% python3 -q
>>> import numpy as np
>>> np.set_printoptions(precision=2, suppress=True, linewidth=120)
>>> def tidy(a):
...     return np.round(a, 2) + 0
... 
>>> r0 = np.array([-5, -3, 3, -6, 9, 2])
>>> v = np.array([-1, 0, 1])
>>> A = np.outer(r0, v)
>>> print(A)
[[ 5  0 -5]
 [ 3  0 -3]
 [-3  0  3]
 [ 6  0 -6]
 [-9  0  9]
 [-2  0  2]]
>>> rank = np.linalg.matrix_rank(A)
>>> print(rank)
1
>>> N = np.linalg.svd(A)[2][rank:].T
>>> print(N.shape)
(3, 2)
>>> print([int(np.linalg.matrix_rank(A[:, :j + 1])) for j in range(3)])
[1, 1, 1]
>>> print([int(np.linalg.matrix_rank(A[:i])) for i in range(1, len(A) + 1)])
[1, 1, 1, 1, 1, 1]
>>> print(np.allclose(A @ N, 0))
True
>>> left, sig, VT = np.linalg.svd(A, full_matrices=False)
>>> print(np.abs(left[:, 0]).round(6).argmax())
4
>>> print(tidy(np.sqrt((sig ** 2).sum())), tidy(np.linalg.norm(A)))
18.11 18.11
>>> print(np.allclose(left * sig @ VT, A))
True
>>> print(tidy(sig / sig[0]))
[1. 0. 0.]
>>> G = A.T @ A
>>> print(tidy(np.linalg.eigvalsh(G)[::-1]))
[328.   0.   0.]
>>> print(np.trace(G), (A ** 2).sum())
328 328
>>> print((A @ A.T).shape)
(6, 6)
>>> print(np.linalg.matrix_rank(G))
1
>>> print(np.allclose(G, G.T))
True
>>> print(G)
[[ 164    0 -164]
 [   0    0    0]
 [-164    0  164]]
>>> left, sig, VT = np.linalg.svd(G)
>>> print(np.argmax(sig[:-1] / (sig[1:] + 1e-6)) + 1)
1
>>> out = left[:, :1] @ np.diag(sig[:1]) @ VT[:1]
>>> print(tidy(np.abs(G - out).max()))
0.0
>>> print(tidy(np.linalg.norm(G - out) / np.linalg.norm(G)))
0.0
>>> data = np.array([[1, 2, 0, 1, 0],
...     [0, 1, 2, 0, 1],
...     [1, 0, 1, 2, 0],
...     [0, 1, 0, 1, 2],
...     [2, 0, 1, 0, 1]])
>>> def softmax(z):
...     e = np.exp(z - z.max(axis=-1, keepdims=True))
...     return e / e.sum(axis=-1, keepdims=True)
... 
>>> print(tidy(softmax(data[0] + -2)))
[0.18 0.5  0.07 0.18 0.07]
>>> print(tidy(softmax(data[0])))
[0.18 0.5  0.07 0.18 0.07]
>>> print(tidy(softmax(10 * data[0])))
[0. 1. 0. 0. 0.]
>>> S = data @ data.T / np.sqrt(5)
>>> print(tidy(softmax(S)))
[[0.54 0.09 0.14 0.14 0.09]
 [0.09 0.54 0.09 0.14 0.14]
 [0.14 0.09 0.54 0.09 0.14]
 [0.14 0.14 0.09 0.54 0.09]
 [0.09 0.14 0.14 0.09 0.54]]
>>> print(tidy(softmax(S)[0] @ data))
[0.86 1.31 0.41 0.96 0.46]
>>> rng = np.random.default_rng(27706)
>>> idx = rng.permutation(5)
>>> print(idx)
[2 0 4 3 1]
>>> out = data[idx][:, idx]
>>> print(tidy(np.sort(np.abs(np.linalg.eigvals(out)))))
[1.54 1.54 2.15 2.15 4.  ]
>>> print(out)
[[1 1 0 2 0]
 [0 1 0 1 2]
 [1 2 1 0 0]
 [0 0 2 1 1]
 [2 0 1 0 1]]
>>> print(np.allclose(out, data))
False
>>> Q, vecs = np.linalg.qr(data[:, :2])[0], np.linalg.qr(data[:, 2:])[0]
>>> sig = np.linalg.svd(Q.T @ vecs, compute_uv=False)
>>> print((sig > 0.9).sum())
0
>>> print(tidy(np.degrees(np.arccos(sig.clip(0, 1)))))
[43.75 73.22]
>>> idx = rng.permutation(5)
>>> out = data[:, idx] * rng.choice([-1, 1], 5)
>>> print(out)
[[-1  1  0  2  0]
 [ 0  0 -1  1  2]
 [-1  2  0  0  1]
 [ 0  1 -2  1  0]
 [-2  0 -1  0  1]]
>>> left, _, VT = np.linalg.svd(data.T @ out)
>>> print(tidy(np.linalg.lstsq(data, out)[0]))
[[-1.  0.  0.  0.  0.]
 [ 0.  0.  0.  1.  0.]
 [ 0.  0.  0.  0.  1.]
 [ 0.  1.  0.  0.  0.]
 [ 0.  0. -1.  0.  0.]]
>>> print(idx)
[0 3 4 1 2]
>>> out = np.linalg.inv(data)
>>> print(tidy(np.linalg.det(data) * np.linalg.det(out)))
1.0
>>> print(tidy(np.linalg.inv(out)))
[[1. 2. 0. 1. 0.]
 [0. 1. 2. 0. 1.]
 [1. 0. 1. 2. 0.]
 [0. 1. 0. 1. 2.]
 [2. 0. 1. 0. 1.]]
>>> print(np.allclose(out, data.T))
False
>>> print(tidy(np.linalg.det(data) * out))
[[ 7. -9. -1. -5. 19.]
 [19.  7. -9. -1. -5.]
 [-5. 19.  7. -9. -1.]
 [-1. -5. 19.  7. -9.]
 [-9. -1. -5. 19.  7.]]
>>> E = np.array([[-0.02, 2.9, 0.16, -0.21, -0.74],
...     [0.47, -1.6, 2.05, 1.38, -0.35],
...     [2.77, -0.34, 0.08, -0.12, 1.09],
...     [-0.95, 0.08, -1.17, 1.5, 2.12],
...     [1.02, -1.27, 0.72, 1.78, 1.64],
...     [-1.1, 0.45, -1.22, -1.17, 2.18],
...     [0.66, -1.41, -0.22, -2.39, -0.89],
...     [-0.24, 0.07, -0.94, 1.31, -2.52],
...     [1.18, -0.36, 1.22, -0.42, 2.41],
...     [0.37, 0.52, -0.11, -2.84, 0.72]])
>>> dist = np.linalg.norm(E[:, None] - E[None], axis=-1)
>>> print(np.unravel_index(dist.round(6).argmax(), dist.shape))
(np.int64(7), np.int64(8))
>>> print((dist + 1e9 * np.eye(10)).round(6).argmin(axis=1))
[7 4 8 5 1 3 9 0 2 6]
>>> print(dist[1].round(6).argsort(kind="stable")[:4])
[1 4 8 2]
>>> print(dist.mean(axis=1).argmax())
7
>>> print(tidy(np.linalg.norm(E - E.mean(axis=0), axis=1)))
[3.3  3.05 2.42 2.9  2.63 2.82 3.02 3.61 2.34 2.8 ]
>>> Xc = (E - E.mean(axis=0)) / E.std(axis=0)
>>> print(np.argwhere(np.abs(Xc) > 2))
[[0 1]
 [2 0]]
>>> print(tidy(Xc.std(axis=0)))
[1. 1. 1. 1. 1.]
>>> beta = np.linalg.lstsq(np.delete(Xc, 4, axis=1), Xc[:, 4])[0]
>>> print(tidy(beta))
[ 0.03 -0.09 -0.02 -0.03]
>>> G = E.T @ E
>>> print(tidy(np.linalg.eigvalsh(G)[::-1]))
[29.58 26.72 19.47  9.39  4.93]
>>> print((E @ E.T).shape)
(10, 10)
>>> X = np.load("run3.npy")
>>> print(X)
[[ 5.04  3.17  4.47 -6.68]
 [-4.64 -2.95  8.27 -1.17]
 [-5.66 -3.08  6.62  3.83]
 [-0.83 -3.4  -0.41 -9.36]
 [-3.72  4.58  0.11  8.08]
 [ 5.08 -7.59 -3.91  1.17]
 [-4.03 -4.2   7.68  2.66]
 [-1.14 -6.34  1.69  7.46]
 [ 9.31  2.7  -1.73  1.74]
 [-0.47 -5.69  8.08 -1.47]
 [-0.83  4.4  -5.75 -6.85]
 [ 2.56  0.6   2.32 -9.36]
 [-6.01  1.28 -0.93  7.83]
 [-8.45  2.46 -4.52  1.47]
 [-4.24  5.85  5.63  4.02]
 [-5.63  5.27 -6.32  0.75]
 [ 3.48  6.1   7.12  0.12]
 [ 6.08  2.82  4.69  5.75]
 [ 0.75 -7.58 -3.96 -5.13]
 [-2.77  9.08  0.6  -3.1 ]
 [ 4.61 -6.79  5.54 -1.44]
 [-2.57  8.26  4.71  1.71]
 [-4.35  7.73  1.77  4.26]
 [ 0.93  6.45 -7.02  2.88]
 [ 9.1   2.32 -1.69  3.01]
 [ 7.14 -2.61 -6.35 -1.36]
 [ 2.87  3.62  6.32 -6.22]
 [-2.25 -7.76  5.66  1.63]]
>>> vec = np.array([1, 1, 3, 2])
>>> y = X @ vec
>>> print(tidy(np.linalg.pinv(X) @ X))
[[1. 0. 0. 0.]
 [0. 1. 0. 0.]
 [0. 0. 1. 0.]
 [0. 0. 0. 1.]]
>>> y = y + 0.1 * rng.normal(size=28)
>>> print(tidy(y))
[  8.1   14.99  18.63 -24.2   17.25 -11.9   20.15  12.54  10.33  15.3  -27.34  -8.55   8.12 -16.4   26.54 -18.01  31.15
  34.61 -28.96   2.    11.69  23.38  17.27  -7.78  12.33 -17.27  13.08  10.04]
>>> beta, *_ = np.linalg.lstsq(X, y)
>>> print(tidy(beta))
[1. 1. 3. 2.]
>>> print(tidy(X.T @ (y - X @ beta)))
[0. 0. 0. 0.]
>>> arr = (rng.random((6, 6)) < 0.3) + np.eye(6)
>>> arr /= arr.sum(axis=1, keepdims=True)
>>> print(arr)
[[1.   0.   0.   0.   0.   0.  ]
 [0.   0.5  0.25 0.   0.   0.25]
 [0.   0.   0.5  0.5  0.   0.  ]
 [0.   0.   0.   1.   0.   0.  ]
 [0.   0.   0.   0.5  0.5  0.  ]
 [0.25 0.   0.25 0.25 0.   0.25]]
>>> # a transition matrix
>>> r0 = np.array([-2, 0, 0, -2, 0, 1])
>>> out = arr + np.outer(r0, np.eye(6)[5])
>>> print(np.linalg.matrix_rank(out - arr))
1
